% ipython --no-banner

In [1]: import numpy as np

In [2]: np.set_printoptions(precision=2, suppress=True, linewidth=200)

In [3]: data = np.loadtxt("block18.csv", delimiter=",")

In [4]: print(data)
[[ -9.7    5.72 -10.33  11.23   6.26]
 [ -9.47   5.24 -10.75  10.01   5.64]
 [ -9.03   6.33  -8.12   9.12   4.47]
 [-10.31   5.69 -10.02  10.8    3.19]
 [-10.99   5.48 -11.78   8.16   4.17]
 [-11.52   6.11 -10.3   11.14   4.17]
 [ -9.98   4.95 -10.95   8.56   5.03]
 [ -9.11   4.81 -10.83  10.69   6.85]
 [ -9.89   5.13 -10.35  10.36   6.18]
 [ -9.03   3.9  -10.02   9.77   4.3 ]
 [-11.63   3.23 -11.82  10.71   5.63]
 [-10.01   4.97  -9.36   9.17   5.47]
 [-10.29   5.19 -10.86   9.01   5.36]
 [ -9.74   4.22 -11.81   8.68   5.6 ]
 [ -9.87   5.56  -8.51  12.85   5.71]
 [-10.55   5.86  -8.31   7.88   5.44]
 [-10.48   5.31  -9.77   9.25   6.09]
 [ -8.48   5.68  -9.64  10.49   6.8 ]
 [-10.79   4.56  -8.93   8.1    5.62]
 [-11.61   4.27  -9.83  10.32   5.23]
 [ -9.39   2.65  -8.05  10.04   4.49]
 [ -9.93   7.02  -9.84   8.82   4.86]
 [ -8.25   6.09 -10.51  10.36   6.08]
 [-10.87   5.4   -8.58  10.54   6.2 ]
 [-10.73   5.5  -10.03  12.04   6.02]
 [ -9.05   4.77  -9.88   9.14   4.89]
 [ -8.62   5.38 -10.23  11.67   6.29]
 [ -9.22   4.22 -11.09  10.18   4.13]]

In [5]: lab = data[:, 2] > np.median(data[:, 2])

In [6]: u = data[lab].mean(axis=0) - data[~lab].mean(axis=0)

In [7]: print(np.argsort(-np.abs(u).round(6), kind="stable"))
[2 3 4 1 0]

In [8]: print(round(float((((data - data.mean(axis=0)) @ u > 0) == lab).mean()), 2))
0.96

In [9]: x0 = np.array([1, 0, 1, 3, 3])

In [10]: rhs = data @ x0

In [11]: print(np.round(np.linalg.lstsq(data, rhs)[0], 2) + 0)
[1. 0. 1. 3. 3.]

In [12]: rng = np.random.default_rng(9503)

In [13]: rhs = rhs + 0.3 * rng.normal(size=28)

In [14]: print(rhs)
[32.31 26.64 23.2  21.73 14.32 24.33 19.45 32.24 29.05 23.51 25.23 24.62 22.07 21.38 37.47 21.48 25.53 33.47 21.59 25.34 26.   21.88 30.41 30.67 33.29 23.44 35.18 22.25]

In [15]: c, *_ = np.linalg.lstsq(data, rhs)

In [16]: print(np.round(data.T @ (rhs - data @ c), 2) + 0)
[0. 0. 0. 0. 0.]

In [17]: print(c.round())
[1. 0. 1. 3. 3.]

In [18]: print(round(float(np.linalg.norm(rhs - data @ c)), 2))
1.25

In [19]: O, evecs = np.linalg.qr(data[:, :4])[0], np.linalg.qr(data[:, 4:])[0]

In [20]: s = np.linalg.svd(O.T @ evecs, compute_uv=False)

In [21]: print(s)
[0.99]

In [22]: print((s > 0.9).sum())
1

In [23]: A2 = np.c_[data[:, :2] @ np.array([[2, 0], [2, 1]]), np.array([-6, 5, 1, 0, 9, 9, -7, -4, -1, -3, -4, 1, 2, -4, 2, -8, 9, 7, 2, 7, -1, 4, 4, 8, 2, 1, -1, 4])]

In [24]: print(A2)
[[ -7.96   5.72  -6.  ]
 [ -8.46   5.24   5.  ]
 [ -5.4    6.33   1.  ]
 [ -9.24   5.69   0.  ]
 [-11.02   5.48   9.  ]
 [-10.82   6.11   9.  ]
 [-10.06   4.95  -7.  ]
 [ -8.6    4.81  -4.  ]
 [ -9.52   5.13  -1.  ]
 [-10.26   3.9   -3.  ]
 [-16.8    3.23  -4.  ]
 [-10.08   4.97   1.  ]
 [-10.2    5.19   2.  ]
 [-11.04   4.22  -4.  ]
 [ -8.62   5.56   2.  ]
 [ -9.38   5.86  -8.  ]
 [-10.34   5.31   9.  ]
 [ -5.6    5.68   7.  ]
 [-12.46   4.56   2.  ]
 [-14.68   4.27   7.  ]
 [-13.48   2.65  -1.  ]
 [ -5.82   7.02   4.  ]
 [ -4.32   6.09   4.  ]
 [-10.94   5.4    8.  ]
 [-10.46   5.5    2.  ]
 [ -8.56   4.77   1.  ]
 [ -6.48   5.38  -1.  ]
 [-10.     4.22   4.  ]]

In [25]: print(np.round(np.linalg.lstsq(data, A2[:, 0])[0], 2) + 0)
[2. 2. 0. 0. 0.]

In [26]: print(np.round(np.linalg.norm(A2 - data @ np.linalg.lstsq(data, A2)[0], axis=0), 2) + 0)
[ 0.    0.   24.22]

In [27]: G = np.cov(data, rowvar=False)

In [28]: print(G.shape)
(5, 5)

In [29]: print(data.std(axis=0))
[0.91 0.91 1.05 1.21 0.88]

In [30]: print(np.round(np.corrcoef(data.T), 2) + 0)
[[1.   0.09 0.08 0.08 0.2 ]
 [0.09 1.   0.15 0.03 0.08]
 [0.08 0.15 1.   0.04 0.  ]
 [0.08 0.03 0.04 1.   0.26]
 [0.2  0.08 0.   0.26 1.  ]]

In [31]: print(np.round(np.corrcoef(data[:, 3], data[:, 1])[0, 1], 2))
0.03

In [32]: theta = np.deg2rad(60)

In [33]: M = np.eye(5)

In [34]: M[np.ix_([4, 3], [4, 3])] = [[np.cos(theta), -np.sin(theta)], [np.sin(theta), np.cos(theta)]]

In [35]: print(M)
[[ 1.    0.    0.    0.    0.  ]
 [ 0.    1.    0.    0.    0.  ]
 [ 0.    0.    1.    0.    0.  ]
 [ 0.    0.    0.    0.5   0.87]
 [ 0.    0.    0.   -0.87  0.5 ]]

In [36]: print(np.linalg.pinv(M))
[[ 1.    0.    0.    0.    0.  ]
 [ 0.    1.    0.    0.    0.  ]
 [ 0.    0.    1.    0.    0.  ]
 [ 0.    0.    0.    0.5  -0.87]
 [ 0.    0.    0.    0.87  0.5 ]]

In [37]: print(np.linalg.svd(M, compute_uv=False))
[1. 1. 1. 1. 1.]

In [38]: print(np.round(M @ M.T, 2) + 0)
[[1. 0. 0. 0. 0.]
 [0. 1. 0. 0. 0.]
 [0. 0. 1. 0. 0.]
 [0. 0. 0. 1. 0.]
 [0. 0. 0. 0. 1.]]

In [39]: print(round(float(M[:, 4] @ M[:, 3]), 2))
0.0

In [40]: print(np.linalg.norm(M, axis=0))
[1. 1. 1. 1. 1.]

In [41]: print(np.round(M.T @ M, 2) + 0)
[[1. 0. 0. 0. 0.]
 [0. 1. 0. 0. 0.]
 [0. 0. 1. 0. 0.]
 [0. 0. 0. 1. 0.]
 [0. 0. 0. 0. 1.]]

In [42]: A2 = np.array([[1, 2, 1, 3, 0],
    ...:     [3, 1, 0, 2, 1],
    ...:     [0, 0, 2, 2, 1],
    ...:     [3, 0, 2, 2, 3],
    ...:     [2, 2, 0, 1, 2]])

In [43]: W0 = A2 - A2.T

In [44]: print(W0)
[[ 0 -1  1  0 -2]
 [ 1  0  0  2 -1]
 [-1  0  0  0  1]
 [ 0 -2  0  0  2]
 [ 2  1 -1 -2  0]]

In [45]: print(np.round(np.linalg.norm(W0, 2) / np.linalg.norm(W0), 2))
0.61

In [46]: print(np.linalg.matrix_rank(W0, rtol=0.1))
4

In [47]: x0 = np.array([3, 3, 1, 3, 2])

In [48]: h = np.maximum(W0 @ x0, 0)

In [49]: print(np.flatnonzero(h > 1e-9))
[1 4]

In [50]: print(W0.T @ h)
[11  2 -2 10 -7]

In [51]: A2 = W0 / np.linalg.norm(W0, axis=1, keepdims=True)

In [52]: G = A2 @ A2.T

In [53]: print(np.linalg.norm(A2, axis=1))
[1. 1. 1. 1. 1.]

In [54]: print(round(np.degrees(np.arccos(np.clip(G[0, 1], -1, 1))), 2))
70.53

In [55]: print(G[0])
[ 1.    0.33 -0.58 -0.29 -0.26]

In [56]: Uu, s, vt = np.linalg.svd(data, full_matrices=False)

In [57]: print((s > 1e-8).sum())
5

In [58]: print(round(float(np.sqrt((s ** 2).sum())), 2), round(float(np.linalg.norm(data)), 2))
100.2 100.2

In [59]: print(np.cumsum(s ** 2) / np.sum(s ** 2))
[0.99 0.99 1.   1.   1.  ]

In [60]: print(Uu.shape, s.shape, vt.shape)
(28, 5) (5,) (5, 5)

In [61]: F = np.loadtxt("test7.csv", delimiter=",")

In [62]: print(F)
[[-0.8  -2.58 -5.07  2.06 -2.08]
 [ 0.02  0.04  0.04 -0.02 -0.05]
 [-0.6  -1.93 -3.44  1.37 -1.45]
 [ 0.39  0.83  1.67 -0.79  0.69]
 [-1.51 -4.51 -8.49  3.46 -3.49]
 [ 1.27  3.56  6.7  -2.84  2.83]
 [ 0.84  2.73  5.12 -2.06  2.12]
 [-0.02  0.05 -0.03 -0.02  0.01]
 [-0.55 -1.83 -3.38  1.44 -1.41]
 [-0.58 -1.82 -3.37  1.43 -1.4 ]
 [ 0.85  2.68  5.1  -2.17  2.17]
 [ 0.6   1.86  3.35 -1.46  1.49]
 [-1.2  -3.62 -6.8   2.84 -2.8 ]
 [ 0.31  0.86  1.71 -0.72  0.75]
 [-0.56 -1.79 -3.38  1.4  -1.44]
 [-0.62 -1.76 -3.39  1.46 -1.42]
 [-0.63 -1.85 -3.38  1.38 -1.41]
 [ 1.51  4.42  8.49 -3.56  3.56]
 [-0.59 -1.9  -3.34  1.37 -1.36]
 [-0.3  -0.9  -1.76  0.61 -0.73]
 [ 0.34  0.86  1.61 -0.75  0.69]
 [-0.35 -0.91 -1.67  0.74 -0.7 ]
 [-0.58 -1.78 -3.33  1.41 -1.43]
 [-0.56 -1.81 -3.46  1.36 -1.42]
 [ 0.85  2.64  5.14 -2.13  1.93]
 [ 0.25  0.92  1.65 -0.76  0.63]
 [ 0.88  2.65  5.06 -2.08  2.09]
 [ 1.12  3.66  6.76 -2.84  2.83]
 [-0.31 -0.89 -1.66  0.62 -0.7 ]]

In [63]: A2 = F / np.sqrt((F ** 2).mean(axis=1, keepdims=True))

In [64]: print(np.linalg.matrix_rank(F - F.mean(axis=1, keepdims=True)))
4

In [65]: print(np.linalg.norm(A2, axis=1))
[2.24 2.24 2.24 2.24 2.24 2.24 2.24 2.24 2.24 2.24 2.24 2.24 2.24 2.24 2.24 2.24 2.24 2.24 2.24 2.24 2.24 2.24 2.24 2.24 2.24 2.24 2.24 2.24 2.24]
